% python3 -q
>>> import numpy as np
>>> np.set_printoptions(suppress=True, linewidth=120)
>>> rd = lambda a: np.round(a, 1) + 0
>>> A = np.loadtxt("sample19.csv", delimiter=",")
>>> rd(A)
array([[ 1. ,  0. , -0.1, -0.1, -0.1,  0.1,  0. ],
       [ 0. ,  1. ,  0.1,  0.1,  0.1, -0.1,  0. ],
       [-0.1,  0.1,  0.7, -0.4, -0.4,  0.3,  0.1],
       [-0.1,  0.1, -0.4,  0.3, -0.7,  0.4,  0.1],
       [-0.1,  0.1, -0.4, -0.7,  0.3,  0.4,  0.1],
       [ 0.1, -0.1,  0.3,  0.4,  0.4,  0.7, -0.1],
       [ 0. ,  0. ,  0.1,  0.1,  0.1, -0.1,  1. ]])
>>> # symmetric
>>> x0 = np.array([-1, 2, 2, -3, 3, 2, -3])
>>> y = A @ x0
>>> b, lr = np.zeros(7), 1 / np.linalg.norm(A, 2) ** 2
>>> for i in range(50):
...     b -= lr * A.T @ (A @ b - y)
...     if i % 10 == 0: print(i, round(np.linalg.norm(A @ b - y), 1))
... 
0 0.0
10 0.0
20 0.0
30 0.0
40 0.0
>>> rd(b)
array([-1.,  2.,  2., -3.,  3.,  2., -3.])
>>> rd(np.linalg.cond(A))
np.float64(1.0)
>>> B = A / np.sqrt((A ** 2).mean(axis=1, keepdims=True))
>>> rd(np.linalg.norm(B, axis=1))
array([2.6, 2.6, 2.6, 2.6, 2.6, 2.6, 2.6])
>>> rd(B[0])
array([ 2.6,  0.1, -0.2, -0.4, -0.4,  0.2,  0.1])
>>> u = np.array([1, 1, 3, 1, 1, 3, 0])
>>> B = A + np.outer(u, np.eye(7)[2])
>>> rd(B)
array([[ 1. ,  0. ,  0.9, -0.1, -0.1,  0.1,  0. ],
       [ 0. ,  1. ,  1.1,  0.1,  0.1, -0.1,  0. ],
       [-0.1,  0.1,  3.7, -0.4, -0.4,  0.3,  0.1],
       [-0.1,  0.1,  0.6,  0.3, -0.7,  0.4,  0.1],
       [-0.1,  0.1,  0.6, -0.7,  0.3,  0.4,  0.1],
       [ 0.1, -0.1,  3.3,  0.4,  0.4,  0.7, -0.1],
       [ 0. ,  0. ,  0.1,  0.1,  0.1, -0.1,  1. ]])
>>> np.linalg.matrix_rank(np.linalg.inv(B) - np.linalg.inv(A), tol=1e-8)
np.int64(1)
>>> np.linalg.matrix_rank(B - A)
np.int64(1)
>>> rd(np.linalg.det(B) / np.linalg.det(A)), rd(1 + np.linalg.solve(A, u)[2])
(np.float64(3.2), np.float64(3.2))
>>> X = np.load("arr.npy")
>>> X
array([[0, 1, 3, 2, 1, 1, 2, 3, 0, 2, 2, 2, 1],
       [3, 0, 2, 2, 1, 0, 0, 3, 1, 0, 2, 3, 1],
       [1, 3, 3, 2, 3, 3, 0, 2, 0, 0, 2, 2, 1],
       [0, 2, 1, 2, 0, 1, 3, 2, 2, 2, 1, 1, 0],
       [0, 0, 2, 3, 0, 1, 3, 1, 0, 1, 3, 2, 1],
       [0, 2, 2, 1, 3, 2, 3, 0, 1, 1, 3, 0, 2],
       [2, 0, 2, 3, 3, 0, 2, 3, 3, 3, 2, 2, 3],
       [0, 0, 2, 3, 1, 0, 1, 0, 3, 3, 1, 2, 3],
       [1, 0, 3, 1, 3, 0, 3, 1, 3, 0, 1, 2, 0],
       [0, 2, 3, 1, 2, 0, 2, 0, 3, 0, 0, 3, 0],
       [0, 2, 3, 2, 1, 2, 2, 1, 2, 2, 1, 2, 3],
       [2, 2, 0, 0, 2, 1, 2, 1, 1, 2, 1, 0, 0],
       [1, 3, 3, 3, 3, 0, 0, 2, 3, 2, 2, 1, 2]])
>>> x0 = np.array([1, 5, 2, -4, 4, -2, -1, -1, 2, -6, -5, -1, 1])
>>> X @ x0
array([-23, -10,   7, -17, -36,  -2, -20, -21,  10,  21,  -7,   0,   5])
>>> X @ (2 * x0)
array([-46, -20,  14, -34, -72,  -4, -40, -42,  20,  42, -14,   0,  10])
>>> np.einsum("ij,j->i", X, x0)
array([-23, -10,   7, -17, -36,  -2, -20, -21,  10,  21,  -7,   0,   5])
>>> np.linalg.norm(X @ x0) <= np.linalg.norm(X, 2) * np.linalg.norm(x0) + 1e-9
np.True_
>>> X @ np.ones(13)
array([20., 18., 22., 17., 17., 20., 28., 19., 18., 16., 23., 14., 25.])
>>> np.sign((X @ x0).round(6))
array([-1, -1,  1, -1, -1, -1, -1, -1,  1,  1, -1,  0,  1])
>>> mat = np.loadtxt("out12.csv", delimiter=",")
>>> mat
array([[-1. , -0.3,  0.9,  0.3, -1.2,  0.3, -1.3,  1.2,  0.8,  0.4,  2.1, -2.8, -0.8],
       [ 0.6, -2. ,  2.3,  0.6, -2.5,  1.2,  0.2,  0.7,  1.6,  0.2,  0.7, -6.9,  0.7],
       [-0.2, -1.1, -0.5,  0.8, -0.1, -0.3, -1.3, -0.4,  1. ,  0.9, -1.1,  1.6,  0.3],
       [ 0.2,  0.5,  1. ,  1.7,  0.3, -0.6,  0.8, -2.6, -1. , -0.4,  0.5, -2.7, -1.2],
       [ 0.2, -0.5,  0.1,  0. ,  0.1, -0.5, -0.3, -0.3,  0.2,  0.6,  0.5,  0. ,  1.6],
       [-2.1, -0.3,  1. ,  0. ,  0.4,  0.5, -1.2, -0.6,  0.6,  1.2, -0.3, -3.1,  0.7],
       [ 0.7, -1.2, -1.1,  0.5, -1.1,  1.3, -0.2,  0. ,  1.2,  1.2,  0.6,  3.4,  1. ],
       [-0.2, -0.7, -0.6,  0. ,  1.6,  0.1, -0.5, -0.2, -0.6,  0.1, -0.6,  2.2,  0.3],
       [-1.6, -0.9,  0.2,  1. ,  0.2, -0.3, -2.3, -0.1,  0.9,  0. , -1. , -1. ,  0.4],
       [ 2.3,  0.2,  1.6,  1.1,  1. , -0.7, -1.5, -1.2, -0.6, -0.1,  0. , -4.5, -0.6],
       [-0.2, -0.9,  1. ,  0.8,  1.3,  1.5,  0.3, -0.7,  0.8, -2.4,  0. , -3.3,  2. ],
       [-0.5,  0.6,  1.9,  0.2,  2. ,  1.3,  0.1,  0.1, -0.8,  0.3, -0.5, -5.4, -0.8],
       [ 1.8, -0.1,  0.2,  1.5, -0.1, -0.2,  0.4,  0.9,  1.7, -1.6, -0.5, -0.6,  0.6],
       [-1.1,  0.1,  0.9, -0.3, -0.2,  0.8,  0. , -1.1,  0.1,  1.5, -1.3, -2.5,  0.6],
       [-1.6, -2. , -1.4,  1.1,  0.3, -0.9,  2.2,  0.3, -0.1,  0.5, -0.1,  3.4, -1.4],
       [ 0.9,  1.7, -0.8, -0.3, -1. , -1. , -0.4,  0.1, -1.9,  0.5,  0.5,  2.3, -0.7],
       [ 0.2,  0.5, -1.5,  0.7,  1.4,  0.6,  1.6, -0.7, -0.2,  1. , -0.3,  5. ,  0.9],
       [-0.5,  0.6, -0.5, -1.2, -1.3, -1.4,  0.3, -0.1,  0.3,  1.8, -1. ,  2.2,  0.6],
       [-1.1, -3.7,  0.2,  0.1, -0.1,  0.1, -0.9, -0.9, -2.5,  0.1,  2.1, -0.4,  0.1],
       [ 1.9, -0.3, -1. ,  1.4,  0.2,  1. , -0.1,  1.3,  0.1, -0.6, -0.8,  3.3,  0.8],
       [-1.9,  1.1,  0.6,  1.8,  0. , -1.7, -1.4, -0.6, -1. ,  0.2,  0.8, -1.9,  0.2],
       [ 0.8,  0.2, -0.2,  0.3,  0.8, -0.2, -1.6, -2.3, -0.1,  0.7, -1.7,  0.4,  0.7],
       [-1.2, -1.7,  1.2,  0.8,  1.2,  0.8,  1.8, -0.7, -0.3,  0.7, -0.7, -4. ,  1. ],
       [ 1.5,  0.4, -0.5, -0.3,  0.4, -0.5,  2.3,  0.1,  0.9,  2.1,  1.3,  1.4, -0.7],
       [ 0.4,  1.2, -0.1, -1.4,  1.3,  0.3, -1.4, -0.1,  0.8,  1.9, -0.3, -0.1,  0.5],
       [ 1. ,  1.5,  0.2,  1.5, -0.3,  0.6, -0.7,  1.9,  1.1,  0.6,  0.4, -1.1,  1.2],
       [ 2.1,  0. ,  0.1,  1.3,  0.8, -1.2,  0.2,  0.4, -1.6,  0.6, -0.8, -0.1,  1.4],
       [ 0. , -0.8, -0.2, -0.5,  0.9, -0.2, -1.7, -1. ,  1.7, -0.3, -1.2,  1.2,  0.7],
       [-0.7,  0.2,  0.1,  0.1, -2.3,  0.8,  0.6,  0. ,  1.3,  0. ,  0.1, -0.4,  1.9],
       [-1.3, -1.2,  0.4, -1.4,  1.3, -0.4,  0.7,  0.6,  0.9, -0.4, -1.3, -1.4,  0.2],
       [-0.6, -1.5,  0.1, -0.8,  0.1, -2. , -0.5,  0.4,  2. , -0.4,  1. ,  0.1, -1. ],
       [-0.1, -0.6, -0.6, -2.7, -1.1, -0.2, -0.5, -0.5,  0. , -0.1,  0. ,  1.5, -1.2],
       [-0.7,  1.3,  0. , -1.6,  0.5,  1.6, -0.9, -0.6,  0.4, -0.6,  0.7, -0.1, -1.5],
       [-0.1,  0.2, -0.9, -0.2, -0.5,  1. , -0.7, -0.4, -1.4, -0.2,  0.3,  2.8, -1.4],
       [-0.1, -1.2, -1.2, -2.7,  0. ,  0.6, -1.8, -0.6,  0.9,  0.2, -0.8,  3.5,  0.2],
       [-0.1,  1.6, -1.9,  1.4, -1.2,  0. , -1.7,  2. ,  0.7,  0.9,  0.4,  5.8, -0.7]])
>>> B = np.c_[mat[:, :1] @ np.array([[-1]]), np.array([-4, 2, 4, 2, 5, 3, -4, -4, 3, -4, 2, 3, -4, 5, 4, -4, -4, -4, 1, -2, 2, 2, -5, 4, 4, 3, 4, -2, -1, -4, -2, 5, 0, -1, 4, -2])]
>>> B
array([[ 1. , -4. ],
       [-0.6,  2. ],
       [ 0.2,  4. ],
       [-0.2,  2. ],
       [-0.2,  5. ],
       [ 2.1,  3. ],
       [-0.7, -4. ],
       [ 0.2, -4. ],
       [ 1.6,  3. ],
       [-2.3, -4. ],
       [ 0.2,  2. ],
       [ 0.5,  3. ],
       [-1.8, -4. ],
       [ 1.1,  5. ],
       [ 1.6,  4. ],
       [-0.9, -4. ],
       [-0.2, -4. ],
       [ 0.5, -4. ],
       [ 1.1,  1. ],
       [-1.9, -2. ],
       [ 1.9,  2. ],
       [-0.8,  2. ],
       [ 1.2, -5. ],
       [-1.5,  4. ],
       [-0.4,  4. ],
       [-1. ,  3. ],
       [-2.1,  4. ],
       [ 0. , -2. ],
       [ 0.7, -1. ],
       [ 1.3, -4. ],
       [ 0.6, -2. ],
       [ 0.1,  5. ],
       [ 0.7,  0. ],
       [ 0.1, -1. ],
       [ 0.1,  4. ],
       [ 0.1, -2. ]])
>>> rd(np.linalg.norm(np.linalg.qr(mat)[0].T @ B, axis=0) ** 2 / ((B ** 2).sum(axis=0) + 1e-12))
array([1. , 0.3])
>>> rd(np.linalg.lstsq(mat, B[:, 0])[0])
array([-1.,  0.,  0.,  0.,  0.,  0.,  0.,  0.,  0.,  0.,  0.,  0.,  0.])
>>> np.linalg.matrix_rank(B)
np.int64(2)
